>>> import numpy as np
>>> np.set_printoptions(suppress=True, linewidth=140)
>>> A = np.load("x.npy")
>>> A
array([[ 30.3,  11.2, -28.6,  -9.8],
       [ 31.2,   8. , -30.3, -10.3],
       [ 29. ,  10.6, -30.1,  -9.8],
       [ 29.6,   9.7, -31.1, -10.3],
       [ 30.1,  11.3, -29.6, -10.1],
       [ 30.4,  10. , -31.3,  -9.4],
       [ 31.3,  10.5, -28.8, -10.2],
       [ 29.3,  10.9, -29.8, -10. ],
       [ 29.4,  12. , -30.1, -10.7],
       [ 29.5,   9. , -29.4,  -9.1],
       [ 30.9,   9.8, -30.6, -11.5],
       [ 29.8,   9.8, -30.7,  -8.5],
       [ 31. ,  10.7, -30.7,  -9.2],
       [ 30.7,  10.1, -30. , -10.4],
       [ 30.7,  12. , -29.4, -10.4],
       [ 29. ,   9.7, -28.3,  -9.7],
       [ 28.1,   9.8, -31.5,  -9.9],
       [ 31.1,   9.5, -27.9,  -8.5],
       [ 30.5,   8.9, -30.9,  -8.7],
       [ 29.1,   9.5, -28.4,  -9.5],
       [ 30.7,   8.5, -30.2,  -9.2],
       [ 31.1,  11.1, -32.5,  -8.3],
       [ 28.8,  11.3, -30.2,  -9.3],
       [ 29.9,  10.6, -30. , -11.9],
       [ 29.4,   9.6, -30.9, -11.1],
       [ 30.9,   9.1, -29.8,  -9.7],
       [ 28.9,   9.2, -31. , -10. ],
       [ 29.8,   9.9, -29.5, -10.6],
       [ 30. ,  11. , -31.3, -10.5],
       [ 31.1,   8.4, -31.1,  -9.5],
       [ 29.6,   9.7, -29.7, -10.2],
       [ 30.3,  10.4, -29.2,  -9.1],
       [ 29. ,   9.5, -29.9, -10.5],
       [ 29.1,  10.3, -29.6, -10.5],
       [ 31.8,   9. , -30.1, -10. ],
       [ 28. ,  11.1, -27.6,  -9.1],
       [ 27.8,   8.2, -30. ,  -8.3],
       [ 30.9,  10.8, -28.9, -10. ],
       [ 29.2,  10.7, -29.8,  -9.8],
       [ 29.4,   8.2, -28.1,  -8.2]])
>>> proj = A @ np.linalg.solve(A.T @ A, A.T)
>>> np.round(np.trace(proj), 1)
np.float64(4.0)
>>> np.round(np.diag(proj), 1) + 0
array([0.1, 0.2, 0.1, 0.1, 0.1, 0.1, 0.1, 0.1, 0.1, 0. , 0.1, 0.1, 0.1, 0. , 0.1, 0. , 0.2, 0.2, 0.1, 0. , 0.1, 0.3, 0.1, 0.2, 0.1, 0.1,
       0.1, 0.1, 0.1, 0.1, 0. , 0.1, 0.1, 0.1, 0.1, 0.1, 0.2, 0.1, 0. , 0.1])
>>> vec = np.array([2, -3, 1, 0])
>>> rhs = A @ vec
>>> c, lr = np.zeros(4), 1 / np.linalg.norm(A, 2) ** 2
>>> for i in range(30):
...     c -= lr * A.T @ (A @ c - rhs)
...     if i % 5 == 0: print(i, round(np.linalg.norm(A @ c - rhs), 1))
... 
0 23.6
5 23.5
10 23.5
15 23.4
20 23.4
25 23.3
>>> c.round(1) + 0
array([0., 0., 0., 0.])
>>> round(np.linalg.cond(A), 1)
np.float64(59.8)
>>> Xc = (A - A.mean(axis=0)) / A.std(axis=0)
>>> np.argwhere(np.abs(Xc) > 2)
array([[10,  3],
       [21,  2],
       [23,  3],
       [35,  2],
       [36,  0]])
>>> np.round(Xc.std(axis=0), 1)
array([1., 1., 1., 1.])
>>> c = np.linalg.lstsq(np.delete(Xc, 3, axis=1), Xc[:, 3])[0]
>>> np.round(1 - np.var(Xc[:, 3] - np.delete(Xc, 3, axis=1) @ c), 1)
np.float64(0.1)
>>> m1 = 2 * np.eye(6) + np.ones((6, 6))
>>> m1
array([[3., 1., 1., 1., 1., 1.],
       [1., 3., 1., 1., 1., 1.],
       [1., 1., 3., 1., 1., 1.],
       [1., 1., 1., 3., 1., 1.],
       [1., 1., 1., 1., 3., 1.],
       [1., 1., 1., 1., 1., 3.]])
>>> # equal to its transpose
>>> vec = np.ones(6)
>>> for _ in range(7):
...     vec = m1 @ vec
...     vec /= np.linalg.norm(vec)
...     print(round(vec @ m1 @ vec, 1))
... 
8.0
8.0
8.0
8.0
8.0
8.0
8.0
>>> round(np.linalg.eigvalsh(m1)[-1], 1)
np.float64(8.0)
>>> data = np.loadtxt("test5.csv", delimiter=",")
>>> print(data)
[[-1.  1.  0.  0.  0.  0.  0.  0.  0.  0.  0.]
 [ 0. -1.  1.  0.  0.  0.  0.  0.  0.  0.  0.]
 [ 0.  0. -1.  1.  0.  0.  0.  0.  0.  0.  0.]
 [ 0.  0.  0. -1.  1.  0.  0.  0.  0.  0.  0.]
 [ 0.  0.  0.  0. -1.  1.  0.  0.  0.  0.  0.]
 [ 0.  0.  0.  0.  0. -1.  1.  0.  0.  0.  0.]
 [ 0.  0.  0.  0.  0.  0. -1.  1.  0.  0.  0.]
 [ 0.  0.  0.  0.  0.  0.  0. -1.  1.  0.  0.]
 [ 0.  0.  0.  0.  0.  0.  0.  0. -1.  1.  0.]
 [ 0.  0.  0.  0.  0.  0.  0.  0.  0. -1.  1.]
 [ 0.  0.  0.  0.  0.  0.  0.  0.  0.  0. -1.]]
>>> O, Rm = np.linalg.qr(data)
>>> print(O.shape, Rm.shape)
(11, 11) (11, 11)
>>> np.abs(np.diag(Rm))
array([1., 1., 1., 1., 1., 1., 1., 1., 1., 1., 1.])
>>> print(data @ data)
[[ 1. -2.  1.  0.  0.  0.  0.  0.  0.  0.  0.]
 [ 0.  1. -2.  1.  0.  0.  0.  0.  0.  0.  0.]
 [ 0.  0.  1. -2.  1.  0.  0.  0.  0.  0.  0.]
 [ 0.  0.  0.  1. -2.  1.  0.  0.  0.  0.  0.]
 [ 0.  0.  0.  0.  1. -2.  1.  0.  0.  0.  0.]
 [ 0.  0.  0.  0.  0.  1. -2.  1.  0.  0.  0.]
 [ 0.  0.  0.  0.  0.  0.  1. -2.  1.  0.  0.]
 [ 0.  0.  0.  0.  0.  0.  0.  1. -2.  1.  0.]
 [ 0.  0.  0.  0.  0.  0.  0.  0.  1. -2.  1.]
 [ 0.  0.  0.  0.  0.  0.  0.  0.  0.  1. -2.]
 [ 0.  0.  0.  0.  0.  0.  0.  0.  0.  0.  1.]]
>>> blk = np.stack([data, -1 * data, data[::-1]])
>>> print(np.round(np.linalg.norm(blk, axis=(1, 2)), 1))
[4.6 4.6 4.6]
>>> np.round(np.linalg.det(blk), 1)
array([-1.,  1.,  1.])
>>> print(blk.sum(axis=0))
[[ 0.  0.  0.  0.  0.  0.  0.  0.  0.  0. -1.]
 [ 0.  0.  0.  0.  0.  0.  0.  0.  0. -1.  1.]
 [ 0.  0.  0.  0.  0.  0.  0.  0. -1.  1.  0.]
 [ 0.  0.  0.  0.  0.  0.  0. -1.  1.  0.  0.]
 [ 0.  0.  0.  0.  0.  0. -1.  1.  0.  0.  0.]
 [ 0.  0.  0.  0.  0. -1.  1.  0.  0.  0.  0.]
 [ 0.  0.  0.  0. -1.  1.  0.  0.  0.  0.  0.]
 [ 0.  0.  0. -1.  1.  0.  0.  0.  0.  0.  0.]
 [ 0.  0. -1.  1.  0.  0.  0.  0.  0.  0.  0.]
 [ 0. -1.  1.  0.  0.  0.  0.  0.  0.  0.  0.]
 [-1.  1.  0.  0.  0.  0.  0.  0.  0.  0.  0.]]
